$ ipython --no-banner

In [1]: import numpy as np

In [2]: import numpy.linalg as la

In [3]: np.set_printoptions(suppress=True, linewidth=100)

In [4]: K = np.array([[-0.9, -0.9, 0.9], [0.5, -0.1, 0.2], [-0.89, -0.85, 0.93]])

In [5]: q, R = la.qr(K)

In [6]: q.round(2)
Out[6]: 
array([[-0.66, -0.3 , -0.69],
       [ 0.37, -0.93,  0.05],
       [-0.65, -0.22,  0.72]])

In [7]: np.round(np.trace(q @ q.T), 2)
Out[7]: np.float64(3.0)

In [8]: np.allclose(R.T @ R, K.T @ K)
Out[8]: True

In [9]: np.round(q @ R, 2)
Out[9]: 
array([[-0.9 , -0.9 ,  0.9 ],
       [ 0.5 , -0.1 ,  0.2 ],
       [-0.89, -0.85,  0.93]])

In [10]: round(float(abs(R[0, 0])), 2), np.round(la.norm(K[:, 0]), 2)
Out[10]: (1.36, np.float64(1.36))

In [11]: round(la.norm(K, 2) / la.norm(K), 2)
Out[11]: np.float64(0.97)

In [12]: np.argsort(-la.norm(K, axis=0).round(6), kind="stable")[:3]
Out[12]: array([0, 2, 1])

In [13]: np.round(np.abs(la.svd(K)[2][-1]), 2)
Out[13]: array([0.1 , 0.77, 0.63])

In [14]: la.matrix_rank(K, rtol=0.1)
Out[14]: np.int64(2)

In [15]: la.cond(K) > 100
Out[15]: np.False_

In [16]: W1 = np.array([[-9, -8, -9, 9, 1], [-8, 5, 4, -6, -9], [5, -7, -2, 9, -7]])

In [17]: c = np.array([0, -2, -3, -3, 1])

In [18]: H = np.maximum(K @ W1 + c, 0)

In [19]: H.round(2)
Out[19]: 
array([[19.8 ,  0.  ,  0.  ,  2.4 ,  1.9 ],
       [ 0.  ,  0.  ,  0.  ,  3.9 ,  1.  ],
       [19.46,  0.  ,  0.  ,  2.46,  1.25]])

In [20]: np.round((H > 0).mean(axis=0), 2)
Out[20]: array([0.67, 0.  , 0.  , 1.  , 1.  ])

In [21]: C = np.array([[0, 3], [1, 0], [0, 3], [0, 1], [3, 0]])

In [22]: (H @ C).round(6).argmax(axis=1)
Out[22]: array([1, 1, 1])

In [23]: np.round(H @ C, 2)
Out[23]: 
array([[ 5.7 , 61.8 ],
       [ 3.  ,  3.9 ],
       [ 3.75, 60.84]])
